>>> import numpy as np
>>> np.set_printoptions(precision=1, suppress=True, linewidth=140)
>>> rd = lambda a: np.round(a, 1) + 0
>>> F = np.load("m.npy")
>>> print(F)
[[ 1 -1 -1  1 -1  1  1 -1]
 [ 1  1 -1 -1  1  1 -1 -1]
 [ 1  1  1  1  1  1  1  1]
 [ 1  1  1  1 -1 -1 -1 -1]]
>>> print(F.sum(axis=0))
[ 4  2  0  2  0  2  0 -2]
>>> print(rd(np.linalg.norm(F)))
5.7
>>> print(F - F[0])
[[ 0  0  0  0  0  0  0  0]
 [ 0  2  0 -2  2  0 -2  0]
 [ 0  2  2  0  2  0  0  2]
 [ 0  2  2  0  0 -2 -2  0]]
>>> print(np.abs(F).max())
1
>>> def softmax(z):
...     e = np.exp(z - z.max(axis=-1, keepdims=True))
...     return e / e.sum(axis=-1, keepdims=True)
... 
>>> print(rd(softmax(10 * F[2])))
[0.1 0.1 0.1 0.1 0.1 0.1 0.1 0.1]
>>> S = F @ F.T / np.sqrt(8)
>>> print(rd(softmax(S)))
[[0.8 0.1 0.1 0.1]
 [0.1 0.8 0.1 0.1]
 [0.1 0.1 0.8 0.1]
 [0.1 0.1 0.1 0.8]]
>>> u, v = F[0], F[2]
>>> print(u @ u)
8
>>> p = (u @ v) / (u @ u) * u
>>> print(rd(np.linalg.norm(u + v) ** 2 + np.linalg.norm(u - v) ** 2))
32.0
>>> print(np.outer(u, v))
[[ 1  1  1  1  1  1  1  1]
 [-1 -1 -1 -1 -1 -1 -1 -1]
 [-1 -1 -1 -1 -1 -1 -1 -1]
 [ 1  1  1  1  1  1  1  1]
 [-1 -1 -1 -1 -1 -1 -1 -1]
 [ 1  1  1  1  1  1  1  1]
 [ 1  1  1  1  1  1  1  1]
 [-1 -1 -1 -1 -1 -1 -1 -1]]
>>> print((v - p) @ u)
0.0
>>> print(np.linalg.matrix_rank(np.outer(u, v)))
1
>>> x = np.array([3, 5, 3, 3, 2, 3, 4, 2])
>>> h1 = np.maximum(F @ x, 0)
>>> print(np.maximum(F @ (3 * x), 0))
[ 3  3 75  9]
>>> print(np.maximum(F @ x, 0) - np.maximum(-F @ x, 0))
[ 1  1 25  3]
>>> print(F.T @ h1)
[30 28 26 28 22 24 22 20]
>>> print(F * (h1 > 1e-9)[:, None])
[[ 1 -1 -1  1 -1  1  1 -1]
 [ 1  1 -1 -1  1  1 -1 -1]
 [ 1  1  1  1  1  1  1  1]
 [ 1  1  1  1 -1 -1 -1 -1]]
>>> print(rd(np.tanh(F @ x)))
[0.8 0.8 1.  1. ]
>>> X = np.loadtxt("case12.csv", delimiter=",")
>>> print(rd(X))
[[ 1.   0.  -0.2]
 [ 0.   1.  -0.2]
 [-0.2 -0.2 -1. ]]
>>> # symmetric
>>> x = np.array([-2, -3, -3])
>>> rhs = X @ x
>>> c, lr = np.zeros(3), 1 / np.linalg.norm(X, 2) ** 2
>>> for i in range(12):
...     c -= lr * X.T @ (X @ c - rhs)
...     if i % 2 == 0: print(i, round(np.linalg.norm(X @ c - rhs), 1))
... 
0 0.0
2 0.0
4 0.0
6 0.0
8 0.0
10 0.0
>>> print(rd(np.linalg.cond(X)))
1.0
>>> M2 = F[0, 0] * F[1:] - np.outer(F[1:, 0], F[0])
>>> print(M2)
[[ 0  2  0 -2  2  0 -2  0]
 [ 0  2  2  0  2  0  0  2]
 [ 0  2  2  0  0 -2 -2  0]]
>>> print(np.flatnonzero(~M2.round(6).any(axis=1)))
[]
>>> print(F[:, 0] / F[0, 0])
[1. 1. 1. 1.]
>>> O, vecs = np.linalg.qr(X[:, :2])[0], np.linalg.qr(X[:, 2:])[0]
>>> sig = np.linalg.svd(O.T @ vecs, compute_uv=False)
>>> print(rd(sig))
[0.]
>>> print((sig > 0.9).sum())
0
>>> print(np.degrees(np.arccos(sig.clip(0, 1))))
[90.]
>>> print(rd(np.linalg.norm(O @ O.T - vecs @ vecs.T, 2)))
1.0
>>> rng = np.random.default_rng(90)
>>> z = rng.permutation(3)
>>> print(z)
[1 2 0]
>>> M2 = X[z][:, z]
>>> print(rd(M2))
[[ 1.  -0.2  0. ]
 [-0.2 -1.  -0.2]
 [ 0.  -0.2  1. ]]
>>> print(rd(np.sort(np.abs(np.linalg.eigvals(M2)))))
[1. 1. 1.]
>>> print(rd(np.diag(M2)))
[ 1. -1.  1.]
>>> print(np.trace(M2))
1.0
>>> print(np.allclose(M2, X))
False
>>> w, vecs = np.linalg.eig(M2)
>>> print(rd(w))
[ 1. -1.  1.]
>>> print(rd(np.prod(w)))
-1.0
>>> print(rd(np.sort(np.linalg.eigvals(np.linalg.inv(M2)))))
[-1.  1.  1.]
>>> print(rd(np.sort(np.linalg.eigvals(M2.T))))
[-1.  1.  1.]
>>> J = np.loadtxt("w.csv", delimiter=",")
>>> print(J)
[[ 1.  0.  0.  0.  0.  0.  0.  0.]
 [ 5.  1.  0.  0.  0.  0.  0.  0.]
 [-3. -1.  1.  0.  0.  0.  0.  0.]
 [-2.  4. -2.  1.  0.  0.  0.  0.]
 [-1. -3. -2. -4.  1.  0.  0.  0.]
 [ 2. -2.  2.  4.  2.  1.  0.  0.]
 [-3. -2. -3. -2.  1. -4.  1.  0.]
 [ 1.  2.  0. -2.  3.  4.  2.  1.]]
>>> left, sig, Vt = np.linalg.svd(J, full_matrices=False)
>>> print(left.shape, sig.shape, Vt.shape)
(8, 8) (8,) (8, 8)
>>> print(rd(np.abs(Vt[0])))
[0.6 0.3 0.4 0.4 0.  0.4 0.  0. ]
>>> print(np.abs(left[:, 0]).round(6).argmax())
6
>>> print(rd(Vt @ Vt.T))
[[1. 0. 0. 0. 0. 0. 0. 0.]
 [0. 1. 0. 0. 0. 0. 0. 0.]
 [0. 0. 1. 0. 0. 0. 0. 0.]
 [0. 0. 0. 1. 0. 0. 0. 0.]
 [0. 0. 0. 0. 1. 0. 0. 0.]
 [0. 0. 0. 0. 0. 1. 0. 0.]
 [0. 0. 0. 0. 0. 0. 1. 0.]
 [0. 0. 0. 0. 0. 0. 0. 1.]]
>>> print(rd(sig / sig[0]))
[1.  0.7 0.7 0.5 0.4 0.2 0.  0. ]
>>> print(np.allclose(left * sig @ Vt, J))
True
>>> print([round(float(x), 1) for x in np.linalg.svd(J, compute_uv=False)[:3]])
[9.4, 6.7, 6.2]
>>> x = np.array([2, 5, -5, -1, -2, 0, -2, 1])
>>> print((J * x).sum(axis=1))
[  2.  15. -16.  25.  -5. -24.  -3.   5.]
>>> print(J @ x)
[  2.  15. -16.  25.  -5. -24.  -3.   5.]
>>> print(J @ (2 * x))
[  4.  30. -32.  50. -10. -48.  -6.  10.]
>>> print(J @ np.ones(8))
[  1.   6.  -3.   1.  -9.   9. -12.  11.]
>>> print(rd(softmax(J[5])))
[0.1 0.  0.1 0.7 0.1 0.  0.  0. ]
>>> print(rd(softmax(10 * J[5])))
[0. 0. 0. 1. 0. 0. 0. 0.]
>>> S = J @ J.T / np.sqrt(8)
>>> print(rd(softmax(S + np.triu(np.full(S.shape, -np.inf), 1))))
[[1. 0. 0. 0. 0. 0. 0. 0.]
 [0. 1. 0. 0. 0. 0. 0. 0.]
 [0. 0. 1. 0. 0. 0. 0. 0.]
 [0. 0. 0. 1. 0. 0. 0. 0.]
 [0. 0. 0. 0. 1. 0. 0. 0.]
 [0. 0. 0. 0. 0. 1. 0. 0.]
 [0. 0. 0. 0. 0. 0. 1. 0.]
 [0. 0. 0. 0. 0. 0. 0. 1.]]
>>> print(rd(softmax(S)[5] @ J))
[ 2. -2.  2.  4.  2.  1.  0.  0.]
>>> print(softmax(S).round(6).argmax(axis=1))
[1 1 2 3 4 5 6 7]
>>> print(rd(softmax(S)))
[[0.1 0.5 0.  0.  0.1 0.2 0.  0.1]
 [0.  1.  0.  0.  0.  0.  0.  0. ]
 [0.  0.  0.7 0.  0.1 0.  0.2 0. ]
 [0.  0.  0.  1.  0.  0.  0.  0. ]
 [0.  0.  0.  0.  0.9 0.  0.1 0. ]
 [0.  0.  0.  0.  0.  1.  0.  0. ]
 [0.  0.  0.  0.  0.  0.  1.  0. ]
 [0.  0.  0.  0.  0.  0.  0.  1. ]]
>>> print(J.reshape(2, -1))
[[ 1.  0.  0.  0.  0.  0.  0.  0.  5.  1.  0.  0.  0.  0.  0.  0. -3. -1.  1.  0.  0.  0.  0.  0. -2.  4. -2.  1.  0.  0.  0.  0.]
 [-1. -3. -2. -4.  1.  0.  0.  0.  2. -2.  2.  4.  2.  1.  0.  0. -3. -2. -3. -2.  1. -4.  1.  0.  1.  2.  0. -2.  3.  4.  2.  1.]]
>>> t3 = J.reshape(8, 2, -1)
>>> print(t3.sum(axis=1))
[[ 1.  0.  0.  0.]
 [ 5.  1.  0.  0.]
 [-3. -1.  1.  0.]
 [-2.  4. -2.  1.]
 [ 0. -3. -2. -4.]
 [ 4. -1.  2.  4.]
 [-2. -6. -2. -2.]
 [ 4.  6.  2. -1.]]
>>> print(np.swapaxes(t3, 1, 2)[3])
[[-2.  0.]
 [ 4.  0.]
 [-2.  0.]
 [ 1.  0.]]
